% ipython --no-banner

In [1]: import numpy as np

In [2]: np.set_printoptions(suppress=True, linewidth=160)

In [3]: M = np.loadtxt("data.csv", delimiter=",")

In [4]: print(M)
[[1. 2. 0. 0.]
 [2. 0. 2. 0.]
 [0. 2. 4. 2.]
 [0. 0. 2. 0.]]

In [5]: print(np.kron(np.eye(2, dtype=int), M))
[[1. 2. 0. 0. 0. 0. 0. 0.]
 [2. 0. 2. 0. 0. 0. 0. 0.]
 [0. 2. 4. 2. 0. 0. 0. 0.]
 [0. 0. 2. 0. 0. 0. 0. 0.]
 [0. 0. 0. 0. 1. 2. 0. 0.]
 [0. 0. 0. 0. 2. 0. 2. 0.]
 [0. 0. 0. 0. 0. 2. 4. 2.]
 [0. 0. 0. 0. 0. 0. 2. 0.]]

In [6]: print(np.round(np.linalg.eigvals(M), 2))
[ 5.57  2.21 -2.18 -0.6 ]

In [7]: print(np.einsum("ij,ji->", M, M))
41.0

In [8]: print(np.einsum("ii->", M))
5.0

In [9]: f = np.array([3, 0, 0])

In [10]: print(np.convolve(M[3], f))
[0. 0. 6. 0. 0. 0.]

In [11]: print(np.cross(M[3, :3], M[0, :3]))
[-4.  2.  0.]

In [12]: print((M + M.T) / 2)
[[1. 2. 0. 0.]
 [2. 0. 2. 0.]
 [0. 2. 4. 2.]
 [0. 0. 2. 0.]]

In [13]: print(np.round(np.linalg.det(M), 2))
16.0

In [14]: print(M @ M)
[[ 5.  2.  4.  0.]
 [ 2.  8.  8.  4.]
 [ 4.  8. 24.  8.]
 [ 0.  4.  8.  4.]]

In [15]: print(np.round(np.sort(np.abs(np.linalg.eigvals(M))), 2))
[0.6  2.18 2.21 5.57]

In [16]: print(np.trace(M))
5.0

In [17]: data = np.loadtxt("sample7.csv", delimiter=",")

In [18]: print(data)
[[0. 3.]
 [0. 0.]]

In [19]: t3 = np.stack([data, -2 * data, data[::-1]])

In [20]: print(np.round(np.linalg.det(t3), 2))
[0. 0. 0.]

In [21]: print(np.round(np.linalg.norm(t3, axis=(1, 2)), 2))
[3. 6. 3.]

In [22]: print((t3 @ data.T).shape)
(3, 2, 2)

In [23]: print(np.linalg.matrix_rank(t3.reshape(3, -1)))
2

In [24]: print(t3.sum(axis=0))
[[ 0. -3.]
 [ 0.  3.]]

In [25]: print(t3.shape)
(3, 2, 2)

In [26]: Uu, sig, VT = np.linalg.svd(data)

In [27]: print(sig)
[3. 0.]

In [28]: print(np.argmax(sig[:-1] / (sig[1:] + 1e-6)) + 1)
1

In [29]: Y = Uu[:, :1] @ np.diag(sig[:1]) @ VT[:1]

In [30]: print(np.linalg.matrix_rank(data, rtol=0.05))
1

In [31]: print(np.linalg.matrix_rank(Y))
1

In [32]: print(Y)
[[0. 3.]
 [0. 0.]]

In [33]: print(round(np.linalg.norm(data - Y) / np.linalg.norm(data), 2))
0.0

In [34]: A = np.loadtxt("a.csv", delimiter=",")

In [35]: print(A.round(2))
[[ 0.36 -0.81  4.92]
 [ 3.99 -3.    0.28]
 [ 3.7  -2.51 -2.24]
 [ 3.29 -2.11 -3.12]
 [ 0.98 -1.25  4.74]
 [ 3.59 -2.89  1.94]
 [ 2.57 -2.31  3.62]
 [ 4.   -3.    0.19]
 [ 0.57 -0.96  4.87]
 [ 3.48 -2.83  2.2 ]
 [ 3.5  -2.3  -2.73]
 [ 2.83 -1.69 -3.76]
 [-3.59  2.89 -1.94]
 [ 3.85 -2.68 -1.73]
 [ 3.   -2.57  3.07]
 [ 3.77 -2.58 -2.04]
 [-3.29  2.1   3.12]
 [ 0.15 -0.65  4.96]
 [ 3.29 -2.73  2.59]]

In [36]: dist = np.linalg.norm(A[:, None] - A[None], axis=-1)

In [37]: print(dist.mean(axis=1).argmax())
12

In [38]: print(np.round(np.linalg.norm(A, axis=1), 2))
[5. 5. 5. 5. 5. 5. 5. 5. 5. 5. 5. 5. 5. 5. 5. 5. 5. 5. 5.]

In [39]: print(np.unravel_index(dist.round(6).argmax(), dist.shape))
(np.int64(3), np.int64(16))

In [40]: x0 = np.array([1, 1, 2])

In [41]: h1 = np.maximum(A @ x0, 0)

In [42]: print(np.round(np.tanh(A @ x0), 2))
[ 1.    0.92 -1.   -1.    1.    1.    1.    0.88  1.    1.   -1.   -1.   -1.   -0.98  1.   -0.99  1.    1.    1.  ]

In [43]: print(np.round(A * (h1 > 1e-9)[:, None], 2))
[[ 0.36 -0.81  4.92]
 [ 3.99 -3.    0.28]
 [ 0.   -0.   -0.  ]
 [ 0.   -0.   -0.  ]
 [ 0.98 -1.25  4.74]
 [ 3.59 -2.89  1.94]
 [ 2.57 -2.31  3.62]
 [ 4.   -3.    0.19]
 [ 0.57 -0.96  4.87]
 [ 3.48 -2.83  2.2 ]
 [ 0.   -0.   -0.  ]
 [ 0.   -0.   -0.  ]
 [-0.    0.   -0.  ]
 [ 0.   -0.   -0.  ]
 [ 3.   -2.57  3.07]
 [ 0.   -0.   -0.  ]
 [-3.29  2.1   3.12]
 [ 0.15 -0.65  4.96]
 [ 3.29 -2.73  2.59]]

In [44]: print(np.round(np.maximum(A @ (3 * x0), 0), 2))
[28.18  4.68  0.    0.   27.64 13.75 22.49  4.16 28.08 15.17  0.    0.    0.    0.   19.73  0.   15.18 28.21 17.21]

In [45]: print(h1.round(2))
[9.39 1.56 0.   0.   9.21 4.58 7.5  1.39 9.36 5.06 0.   0.   0.   0.   6.58 0.   5.06 9.4  5.74]

In [46]: idx = A[:, 1] > np.median(A[:, 1])

In [47]: f = A[idx].mean(axis=0) - A[~idx].mean(axis=0)

In [48]: print(((A - A.mean(axis=0)) @ f > 0).astype(int))
[1 0 0 0 1 0 0 0 1 0 0 0 1 0 0 0 1 1 0]

In [49]: print(f.round(2))
[-2.99  2.18  0.44]

In [50]: print(round(float((((A - A.mean(axis=0)) @ f > 0) == idx).mean()), 2))
0.84

In [51]: Ac = A - A.mean(axis=0)

In [52]: Uu, sig, VT = np.linalg.svd(Ac, full_matrices=False)

In [53]: print(sig.round(2) + 0)
[14.27 10.71  0.  ]

In [54]: print(round(float((sig ** 2).sum() ** 2 / (sig ** 4).sum()), 2))
1.86

In [55]: print(np.abs(Uu[:, 0]).argmax())
16

In [56]: print((np.sign(Uu[:, 0]) == np.sign(Uu[0, 0])).astype(int))
[1 0 0 0 1 0 1 0 1 0 0 0 1 0 1 0 1 1 1]

In [57]: print(np.round(Ac.mean(axis=0), 2) + 0)
[0. 0. 0.]

In [58]: print(np.abs(VT[0]).argmax())
2

In [59]: print(np.round(sig ** 2 / (sig ** 2).sum(), 2) + 0)
[0.64 0.36 0.  ]

In [60]: print(np.linalg.matrix_rank(Ac))
2

In [61]: print(np.searchsorted(np.cumsum(sig ** 2) / (sig ** 2).sum(), 0.9) + 1)
2

In [62]: Uu, sig, VT = np.linalg.svd(A)

In [63]: print(sig.round(2) + 0)
[16.86 13.81  0.  ]

In [64]: print(np.argmax(sig[:-1] / (sig[1:] + 1e-6)) + 1)
2

In [65]: Y = Uu[:, :2] @ np.diag(sig[:2]) @ VT[:2]

In [66]: print(np.linalg.matrix_rank(Y))
2

In [67]: print(np.round(np.linalg.norm(A - Y) / np.linalg.norm(A), 2))
0.0

In [68]: E = np.load("layer5.npy")

In [69]: print(E)
[[ 1  0  0]
 [-2  1  0]
 [-2 -1  1]]

In [70]: # triangular, det is the product of the diagonal

In [71]: Y = E[0, 0] * E[1:] - np.outer(E[1:, 0], E[0])

In [72]: print(Y)
[[ 0  1  0]
 [ 0 -1  1]]

In [73]: print(np.linalg.matrix_rank(Y), np.linalg.matrix_rank(E))
2 3

In [74]: print(E[:, 0] / E[0, 0])
[ 1. -2. -2.]

In [75]: f, v = Y[0], Y[1]

In [76]: print(f @ v)
-1

In [77]: print(f @ f)
1

In [78]: p = (f @ v) / (f @ f) * f

In [79]: print(np.outer(f, v))
[[ 0  0  0]
 [ 0 -1  1]
 [ 0  0  0]]

In [80]: print((v - p) @ f)
0.0

In [81]: cov = E.T @ E

In [82]: print(np.trace(cov), (E ** 2).sum())
12 12

In [83]: print(np.allclose(cov, cov.T))
True

In [84]: print((E @ E.T).shape)
(3, 3)

In [85]: mat = np.array([[-0.5, 10.0], [-0.7, -6.0]])

In [86]: print(round(float(np.linalg.det(2 * mat)), 2), round(np.linalg.det(mat), 2))
40.0 10.0

In [87]: print(np.einsum("ij,ji->", mat, mat))
22.25

In [88]: print(round(float(np.linalg.det(mat.T)), 2))
10.0

In [89]: rng = np.random.default_rng(457381)

In [90]: idx = rng.permutation(2)

In [91]: print(idx)
[1 0]

In [92]: Y = mat[idx][:, idx]

In [93]: print(np.round(np.sort(np.abs(np.linalg.eigvals(Y))), 2))
[2.5 4. ]

In [94]: print(np.diag(Y))
[-6.  -0.5]

In [95]: print(np.trace(Y))
-6.5

In [96]: W0 = np.array([[2, -3, 2, -3], [-2, 0, -2, 0], [2, -3, 2, -3], [-2, 0, -2, 0]])

In [97]: print(W0)
[[ 2 -3  2 -3]
 [-2  0 -2  0]
 [ 2 -3  2 -3]
 [-2  0 -2  0]]

In [98]: # columns 0 and 2 are equal

In [99]: W1 = np.array([[-2, 3, 1, 3, 0, -2],
    ...:     [-2, 3, -2, 3, 0, 2],
    ...:     [1, 1, -1, 2, -1, 2],
    ...:     [-3, -3, -2, 2, 1, -3]])

In [100]: b = np.array([2, 0, 2, 3, 3, 3])

In [101]: hid = np.maximum(W0 @ W1 + b, 0)

In [102]: print((hid > 0).astype(int))
[[1 1 1 0 0 1]
 [1 0 1 0 1 1]
 [1 1 1 0 0 1]
 [1 0 1 0 1 1]]

In [103]: cent = np.array([[3, -2, -2],
     ...:     [-1, 0, 3],
     ...:     [-3, 2, -3],
     ...:     [1, -2, -2],
     ...:     [3, -2, -1],
     ...:     [-3, 0, -2]])

In [104]: print(hid @ cent)
[[-23  -2 -60]
 [ 12 -14 -25]
 [-23  -2 -60]
 [ 12 -14 -25]]

In [105]: Y = np.array([[2], [1]])

In [106]: F = np.block([[np.zeros((2, 2)), Y], [Y.T, np.zeros((1, 1))]])

In [107]: print(F)
[[0. 0. 2.]
 [0. 0. 1.]
 [2. 1. 0.]]

In [108]: # symmetric

In [109]: evals, V = np.linalg.eigh(F)

In [110]: print(np.round(np.linalg.eigvalsh(F @ F), 2))
[0. 5. 5.]

In [111]: print(np.unique(evals.round(6) + 0, return_counts=True)[1])
[1 1 1]

In [112]: print(np.round(V @ np.diag(evals) @ V.T, 2) + 0)
[[0. 0. 2.]
 [0. 0. 1.]
 [2. 1. 0.]]

In [113]: print(np.abs(V[:, -1]).round(6).argmax())
2

In [114]: m1 = np.load("run16.npy")

In [115]: print(m1)
[[ 0.  3.  2. -1.]
 [ 3.  0.  0.  0.]
 [ 2.  0.  0.  0.]
 [-1.  0.  0.  0.]]

In [116]: Uu, sig, VT = np.linalg.svd(m1)

In [117]: V = VT[:(sig > 1e-8).sum()]

In [118]: x0 = m1[2] + -1 * m1[0] + rng.integers(2) * np.eye(4)[3]

In [119]: print(x0)
[ 2. -3. -2.  1.]

In [120]: print(np.allclose(V.T @ V @ x0, x0))
True

In [121]: print(np.linalg.matrix_rank(np.vstack([m1, x0])))
2

In [122]: print(np.linalg.matrix_rank(m1, rtol=0.1))
2

In [123]: print(np.linalg.cond(m1) > 100)
True

In [124]: print(np.argsort(-np.linalg.norm(m1, axis=0).round(6), kind="stable")[:3])
[0 1 2]

In [125]: print((m1 + m1.T) / 2)
[[ 0.  3.  2. -1.]
 [ 3.  0.  0.  0.]
 [ 2.  0.  0.  0.]
 [-1.  0.  0.  0.]]

In [126]: print((m1 - m1.T) / 2)
[[0. 0. 0. 0.]
 [0. 0. 0. 0.]
 [0. 0. 0. 0.]
 [0. 0. 0. 0.]]

In [127]: evals, V = np.linalg.eigh(m1)

In [128]: x0 = np.array([0, -2, 1, 0])

In [129]: print(np.round(np.linalg.eigvalsh(m1[1:, 1:]), 2))
[0. 0. 0.]

In [130]: print((np.sign(V[:, -1].round(6)) == np.sign(V[0, -1].round(6))).astype(int))
[1 1 1 0]

In [131]: print(np.round(V * np.abs(evals) @ V.T, 2) + 0)
[[ 3.74  0.    0.    0.  ]
 [ 0.    2.41  1.6  -0.8 ]
 [ 0.    1.6   1.07 -0.53]
 [ 0.   -0.8  -0.53  0.27]]

In [132]: print(x0 @ m1 @ x0 / (x0 @ x0), round(evals[0], 2), np.round(evals[-1], 2))
0.0 -3.74 3.74

In [133]: print(x0 @ m1 @ x0)
0.0
